$ ipython --no-banner

In [1]: import numpy as np

In [2]: np.set_printoptions(suppress=True, linewidth=160)

In [3]: J = np.array([[2, 3, 1, 2, 2, 2, 3, 3, 1],
   ...:     [0, 1, 1, 1, 1, 1, 2, 3, 1],
   ...:     [0, 3, 2, 3, 3, 1, 0, 1, 1],
   ...:     [3, 0, 0, 3, 0, 3, 0, 2, 2],
   ...:     [2, 2, 3, 0, 0, 3, 2, 3, 0],
   ...:     [2, 1, 0, 3, 3, 3, 1, 1, 0],
   ...:     [1, 3, 1, 2, 0, 3, 0, 1, 1],
   ...:     [1, 2, 3, 0, 0, 3, 0, 1, 0],
   ...:     [0, 1, 1, 0, 3, 0, 2, 1, 2],
   ...:     [0, 1, 1, 1, 0, 2, 1, 0, 2]])

In [4]: J[-1] = J[0] + -3 * J[1]

In [5]: print(J)
[[ 2  3  1  2  2  2  3  3  1]
 [ 0  1  1  1  1  1  2  3  1]
 [ 0  3  2  3  3  1  0  1  1]
 [ 3  0  0  3  0  3  0  2  2]
 [ 2  2  3  0  0  3  2  3  0]
 [ 2  1  0  3  3  3  1  1  0]
 [ 1  3  1  2  0  3  0  1  1]
 [ 1  2  3  0  0  3  0  1  0]
 [ 0  1  1  0  3  0  2  1  2]
 [ 2  0 -2 -1 -1 -1 -3 -6 -2]]

In [6]: proj = J @ np.linalg.solve(J.T @ J, J.T)

In [7]: print(round(np.trace(proj), 1))
9.0

In [8]: print(np.round(proj @ J[:, 0], 1) + 0)
[2. 0. 0. 3. 2. 2. 1. 1. 0. 2.]

In [9]: print(np.allclose(proj @ proj, proj))
True

In [10]: Q, R = np.linalg.qr(J)

In [11]: print(Q.shape, R.shape)
(10, 9) (9, 9)

In [12]: print(np.round(Q.T @ Q, 1) + 0)
[[1. 0. 0. 0. 0. 0. 0. 0. 0.]
 [0. 1. 0. 0. 0. 0. 0. 0. 0.]
 [0. 0. 1. 0. 0. 0. 0. 0. 0.]
 [0. 0. 0. 1. 0. 0. 0. 0. 0.]
 [0. 0. 0. 0. 1. 0. 0. 0. 0.]
 [0. 0. 0. 0. 0. 1. 0. 0. 0.]
 [0. 0. 0. 0. 0. 0. 1. 0. 0.]
 [0. 0. 0. 0. 0. 0. 0. 1. 0.]
 [0. 0. 0. 0. 0. 0. 0. 0. 1.]]

In [13]: u = np.array([1, 2, 3, 3, 2, 2, 2, 4, 1, 1, 1, 5]) + 0.5

In [14]: E = np.eye(12) - 2 * np.outer(u, u) / (u @ u)

In [15]: print(E.round(1) + 0)
[[ 1.  -0.1 -0.1 -0.1 -0.1 -0.1 -0.1 -0.1  0.   0.   0.  -0.2]
 [-0.1  0.9 -0.2 -0.2 -0.1 -0.1 -0.1 -0.2 -0.1 -0.1 -0.1 -0.3]
 [-0.1 -0.2  0.8 -0.2 -0.2 -0.2 -0.2 -0.3 -0.1 -0.1 -0.1 -0.4]
 [-0.1 -0.2 -0.2  0.8 -0.2 -0.2 -0.2 -0.3 -0.1 -0.1 -0.1 -0.4]
 [-0.1 -0.1 -0.2 -0.2  0.9 -0.1 -0.1 -0.2 -0.1 -0.1 -0.1 -0.3]
 [-0.1 -0.1 -0.2 -0.2 -0.1  0.9 -0.1 -0.2 -0.1 -0.1 -0.1 -0.3]
 [-0.1 -0.1 -0.2 -0.2 -0.1 -0.1  0.9 -0.2 -0.1 -0.1 -0.1 -0.3]
 [-0.1 -0.2 -0.3 -0.3 -0.2 -0.2 -0.2  0.6 -0.1 -0.1 -0.1 -0.5]
 [ 0.  -0.1 -0.1 -0.1 -0.1 -0.1 -0.1 -0.1  1.   0.   0.  -0.2]
 [ 0.  -0.1 -0.1 -0.1 -0.1 -0.1 -0.1 -0.1  0.   1.   0.  -0.2]
 [ 0.  -0.1 -0.1 -0.1 -0.1 -0.1 -0.1 -0.1  0.   0.   1.  -0.2]
 [-0.2 -0.3 -0.4 -0.4 -0.3 -0.3 -0.3 -0.5 -0.2 -0.2 -0.2  0.4]]

In [16]: other = E / np.sqrt((E ** 2).mean(axis=1, keepdims=True))

In [17]: print(np.round(np.linalg.norm(other, axis=1), 1))
[3.5 3.5 3.5 3.5 3.5 3.5 3.5 3.5 3.5 3.5 3.5 3.5]

In [18]: print(np.linalg.matrix_rank(other) == np.linalg.matrix_rank(E))
True

In [19]: print(np.round(E - E.mean(axis=1, keepdims=True), 1) + 0)
[[ 1.  -0.1 -0.1 -0.1 -0.1 -0.1 -0.1 -0.1  0.   0.   0.  -0.2]
 [ 0.   0.9 -0.1 -0.1 -0.1 -0.1 -0.1 -0.2  0.   0.   0.  -0.2]
 [ 0.  -0.1  0.9 -0.1 -0.1 -0.1 -0.1 -0.2  0.   0.   0.  -0.3]
 [ 0.  -0.1 -0.1  0.9 -0.1 -0.1 -0.1 -0.2  0.   0.   0.  -0.3]
 [ 0.  -0.1 -0.1 -0.1  0.9 -0.1 -0.1 -0.2  0.   0.   0.  -0.2]
 [ 0.  -0.1 -0.1 -0.1 -0.1  0.9 -0.1 -0.2  0.   0.   0.  -0.2]
 [ 0.  -0.1 -0.1 -0.1 -0.1 -0.1  0.9 -0.2  0.   0.   0.  -0.2]
 [ 0.  -0.1 -0.1 -0.1 -0.1 -0.1 -0.1  0.8  0.   0.   0.  -0.3]
 [ 0.  -0.1 -0.1 -0.1 -0.1 -0.1 -0.1 -0.1  1.   0.   0.  -0.2]
 [ 0.  -0.1 -0.1 -0.1 -0.1 -0.1 -0.1 -0.1  0.   1.   0.  -0.2]
 [ 0.  -0.1 -0.1 -0.1 -0.1 -0.1 -0.1 -0.1  0.   0.   1.  -0.2]
 [ 0.  -0.1 -0.2 -0.2 -0.1 -0.1 -0.1 -0.3  0.   0.   0.   0.6]]

In [20]: other = np.array([[3, -2, -2],
    ...:     [-5, 3, 2],
    ...:     [5, -1, 5],
    ...:     [4, -2, -1],
    ...:     [-1, 3, 3],
    ...:     [-5, -2, -3],
    ...:     [-5, -2, 5],
    ...:     [-4, 5, 1],
    ...:     [-4, 1, 5],
    ...:     [-3, -1, -3],
    ...:     [-4, 3, -4],
    ...:     [3, 0, 1]])

In [21]: print(np.linalg.matrix_rank(np.vstack([E, other.T])))
12

In [22]: print(np.vstack([E, other.T]).shape)
(15, 12)

In [23]: other @ E
ValueError: matmul: Input operand 1 has a mismatch in its core dimension 0, with gufunc signature (n?,k),(k,m?)->(n?,m?) (size 12 is different from 3)


In [24]: print(np.round(np.linalg.svd(E, compute_uv=False), 1))
[1. 1. 1. 1. 1. 1. 1. 1. 1. 1. 1. 1.]

In [25]: print(np.round(E @ E.T, 1) + 0)
[[1. 0. 0. 0. 0. 0. 0. 0. 0. 0. 0. 0.]
 [0. 1. 0. 0. 0. 0. 0. 0. 0. 0. 0. 0.]
 [0. 0. 1. 0. 0. 0. 0. 0. 0. 0. 0. 0.]
 [0. 0. 0. 1. 0. 0. 0. 0. 0. 0. 0. 0.]
 [0. 0. 0. 0. 1. 0. 0. 0. 0. 0. 0. 0.]
 [0. 0. 0. 0. 0. 1. 0. 0. 0. 0. 0. 0.]
 [0. 0. 0. 0. 0. 0. 1. 0. 0. 0. 0. 0.]
 [0. 0. 0. 0. 0. 0. 0. 1. 0. 0. 0. 0.]
 [0. 0. 0. 0. 0. 0. 0. 0. 1. 0. 0. 0.]
 [0. 0. 0. 0. 0. 0. 0. 0. 0. 1. 0. 0.]
 [0. 0. 0. 0. 0. 0. 0. 0. 0. 0. 1. 0.]
 [0. 0. 0. 0. 0. 0. 0. 0. 0. 0. 0. 1.]]

In [26]: print(np.round(np.linalg.pinv(E), 1) + 0)
[[ 1.  -0.1 -0.1 -0.1 -0.1 -0.1 -0.1 -0.1  0.   0.   0.  -0.2]
 [-0.1  0.9 -0.2 -0.2 -0.1 -0.1 -0.1 -0.2 -0.1 -0.1 -0.1 -0.3]
 [-0.1 -0.2  0.8 -0.2 -0.2 -0.2 -0.2 -0.3 -0.1 -0.1 -0.1 -0.4]
 [-0.1 -0.2 -0.2  0.8 -0.2 -0.2 -0.2 -0.3 -0.1 -0.1 -0.1 -0.4]
 [-0.1 -0.1 -0.2 -0.2  0.9 -0.1 -0.1 -0.2 -0.1 -0.1 -0.1 -0.3]
 [-0.1 -0.1 -0.2 -0.2 -0.1  0.9 -0.1 -0.2 -0.1 -0.1 -0.1 -0.3]
 [-0.1 -0.1 -0.2 -0.2 -0.1 -0.1  0.9 -0.2 -0.1 -0.1 -0.1 -0.3]
 [-0.1 -0.2 -0.3 -0.3 -0.2 -0.2 -0.2  0.6 -0.1 -0.1 -0.1 -0.5]
 [ 0.  -0.1 -0.1 -0.1 -0.1 -0.1 -0.1 -0.1  1.   0.   0.  -0.2]
 [ 0.  -0.1 -0.1 -0.1 -0.1 -0.1 -0.1 -0.1  0.   1.   0.  -0.2]
 [ 0.  -0.1 -0.1 -0.1 -0.1 -0.1 -0.1 -0.1  0.   0.   1.  -0.2]
 [-0.2 -0.3 -0.4 -0.4 -0.3 -0.3 -0.3 -0.5 -0.2 -0.2 -0.2  0.4]]

In [27]: T = np.stack([E, 4 * E, E[::-1]])

In [28]: print(np.linalg.matrix_rank(T.reshape(3, -1)))
2

In [29]: print(np.round(np.linalg.norm(T, axis=(1, 2)), 1))
[ 3.5 13.9  3.5]

In [30]: print(np.linalg.matrix_rank(T))
[12 12 12]

In [31]: rng = np.random.default_rng(3946)

In [32]: z = rng.permutation(12)

In [33]: other = E[:, z] * rng.choice([-1, 1], 12)

In [34]: print(other.round(1) + 0)
[[ 0.1 -0.1  0.   0.1 -0.1  0.1  0.  -1.   0.   0.1 -0.2  0.1]
 [ 0.2 -0.1 -0.1  0.1 -0.2  0.1 -0.1  0.1  0.1  0.2 -0.3 -0.9]
 [ 0.3 -0.2 -0.1  0.2 -0.2  0.2 -0.1  0.1  0.1 -0.8 -0.4  0.2]
 [ 0.3 -0.2 -0.1  0.2  0.8  0.2 -0.1  0.1  0.1  0.2 -0.4  0.2]
 [ 0.2  0.9 -0.1  0.1 -0.2  0.1 -0.1  0.1  0.1  0.2 -0.3  0.1]
 [ 0.2 -0.1 -0.1  0.1 -0.2 -0.9 -0.1  0.1  0.1  0.2 -0.3  0.1]
 [ 0.2 -0.1 -0.1 -0.9 -0.2  0.1 -0.1  0.1  0.1  0.2 -0.3  0.1]
 [-0.6 -0.2 -0.1  0.2 -0.3  0.2 -0.1  0.1  0.1  0.3 -0.5  0.2]
 [ 0.1 -0.1  1.   0.1 -0.1  0.1  0.   0.   0.   0.1 -0.2  0.1]
 [ 0.1 -0.1  0.   0.1 -0.1  0.1  0.   0.  -1.   0.1 -0.2  0.1]
 [ 0.1 -0.1  0.   0.1 -0.1  0.1  1.   0.   0.   0.1 -0.2  0.1]
 [ 0.5 -0.3 -0.2  0.3 -0.4  0.3 -0.2  0.2  0.2  0.4  0.4  0.3]]

In [35]: left, _, Vh = np.linalg.svd(E.T @ other)

In [36]: print(np.round(left @ Vh, 1) + 0)
[[ 0.  0.  0.  0.  0.  0.  0. -1.  0.  0.  0.  0.]
 [ 0.  0.  0.  0.  0.  0.  0.  0.  0.  0.  0. -1.]
 [ 0.  0.  0.  0.  0.  0.  0.  0.  0. -1.  0.  0.]
 [ 0.  0.  0.  0.  1.  0.  0.  0.  0.  0.  0.  0.]
 [ 0.  1.  0.  0.  0.  0.  0.  0.  0.  0.  0.  0.]
 [ 0.  0.  0.  0.  0. -1.  0.  0.  0.  0.  0.  0.]
 [ 0.  0.  0. -1.  0.  0.  0.  0.  0.  0.  0.  0.]
 [-1.  0.  0.  0.  0.  0.  0.  0.  0.  0.  0.  0.]
 [ 0.  0.  1.  0.  0.  0.  0.  0.  0.  0.  0.  0.]
 [ 0.  0.  0.  0.  0.  0.  0.  0. -1.  0.  0.  0.]
 [ 0.  0.  0.  0.  0.  0.  1.  0.  0.  0.  0.  0.]
 [ 0.  0.  0.  0.  0.  0.  0.  0.  0.  0.  1.  0.]]

In [37]: X = np.loadtxt("dump.csv", delimiter=",")

In [38]: print(X)
[[23.8 10.2 24.9 14.5  0.9  5.2 11.  24.2 19.7 18.  25.5 24.9 16.1  0. ]
 [23.9  8.5 26.7 17.3  0.2  4.5  9.  24.2 19.3 20.4 23.6 24.3 16.1 -2. ]
 [24.   7.7 24.4 14.4  0.5  5.2  9.6 23.9 19.3 17.7 26.2 25.4 15.6 -0.7]
 [24.5 10.3 27.6 14.5 -0.6  6.9  9.2 24.9 19.7 20.6 24.4 24.3 14.5 -1.2]
 [24.3 10.7 24.1 15.1 -0.3  5.1  9.2 24.1 20.4 20.  25.6 25.5 14.8 -0.4]
 [24.9 11.2 24.2 16.4 -0.3  5.1 11.2 26.  19.1 20.5 24.5 23.8 14.5 -1.3]
 [25.   9.5 25.1 16.1 -0.1  5.2 10.6 25.2 20.  19.6 25.5 25.9 15.6  0.3]
 [24.7 11.4 25.5 15.2 -1.2  6.6 10.5 27.9 20.8 19.7 24.9 27.  14.8 -0.3]
 [24.6 10.6 24.8 13.8  1.1  3.4  9.8 25.1 20.6 19.1 25.  24.3 14.8  0. ]
 [24.1 10.  24.9 14.7 -1.4  5.4 11.4 24.8 20.6 19.3 23.3 25.2 13.7 -0.1]
 [25.1  9.1 25.7 15.5 -0.7  5.2  9.6 23.5 21.6 20.4 25.  24.4 15.   0.4]
 [25.3  9.5 25.5 14.3 -0.4  6.2  9.1 25.4 20.7 20.5 24.3 26.2 15.1 -0.8]
 [24.5 10.1 25.8 14.8 -0.5  5.2 10.  25.5 21.8 17.9 24.3 24.6 14.4 -0.4]
 [23.4  9.2 25.8 14.6  0.7  5.7  9.4 25.3 19.6 20.7 22.9 23.4 15.2  0.5]
 [25.4 10.9 26.7 14.7 -0.4  6.3  9.4 25.  19.5 18.7 23.  23.5 15.8 -2.5]
 [24.8 10.5 23.9 15.1  1.8  5.2  9.2 25.  20.3 20.1 25.3 25.1 15.1 -2.6]
 [24.7 12.8 24.5 14.4  0.1  4.6 10.5 25.9 22.1 20.4 25.6 24.9 15.  -0.7]
 [26.1 10.2 24.3 14.9 -1.4  5.3  9.6 25.8 20.5 19.4 24.8 24.5 16.3 -0.5]
 [25.4  9.5 24.5 16.4  0.8  5.5 10.6 25.3 19.1 19.5 23.7 23.9 16.3  0.6]
 [24.2  9.9 25.4 15.7  0.4  4.3  9.2 24.3 20.4 20.2 23.9 23.6 15.1  0.4]
 [27.  10.4 26.1 14.9 -1.6  4.6 11.  24.8 21.3 19.7 26.  23.9 16.2 -0.2]
 [27.   9.7 24.3 13.7  0.6  6.4 10.8 26.1 18.9 20.6 24.8 25.7 16.5  0.1]
 [24.7  8.  25.6 15.   0.2  4.7  9.9 24.8 20.8 19.8 25.2 24.6 15.   0.3]
 [24.9 10.1 25.6 13.9 -0.8  5.5  9.2 24.7 20.7 19.8 24.9 24.5 14.4 -1.5]
 [24.8  8.9 25.  14.8  0.8  3.6 11.1 25.8 20.4 18.8 22.8 26.  14.6  0.2]]

In [39]: x = np.array([-3, 2, -3, 0, 3, 0, -3, 3, 2, -3, 2, -2, 1, -3])

In [40]: y = X @ x

In [41]: print(np.round(np.linalg.solve(X.T @ X, X.T @ y), 1) + 0)
[-3.  2. -3.  0.  3.  0. -3.  3.  2. -3.  2. -2.  1. -3.]

In [42]: y = y + 0.3 * rng.normal(size=25)

In [43]: print(y.round(1))
[-80.6 -90.1 -79.7 -94.4 -83.2 -85.1 -93.1 -85.  -77.7 -97.5 -97.7 -92.8 -80.7 -89.7 -83.4 -68.7 -74.1 -85.6 -90.3 -87.9 -97.4 -96.2 -92.5 -85.5 -93. ]

In [44]: b, *_ = np.linalg.lstsq(X, y)

In [45]: print([round(float(np.linalg.norm(np.linalg.solve(X.T @ X + lam * np.eye(14), X.T @ y))), 2) for lam in (0, 1, 10, 100)])
[8.98, 8.17, 5.37, 1.93]

In [46]: print(round(np.linalg.norm(y - X @ b), 1))
1.1

In [47]: print(b.round())
[-3.  2. -3. -0.  3.  0. -3.  3.  2. -3.  2. -2.  1. -3.]

In [48]: print([round(float(x), 1) for x in np.linalg.svd(X, compute_uv=False)[:3]])
[338.6, 6.6, 6.2]

In [49]: print(round(float(np.linalg.norm(X, 2) / np.linalg.norm(X)), 1))
1.0
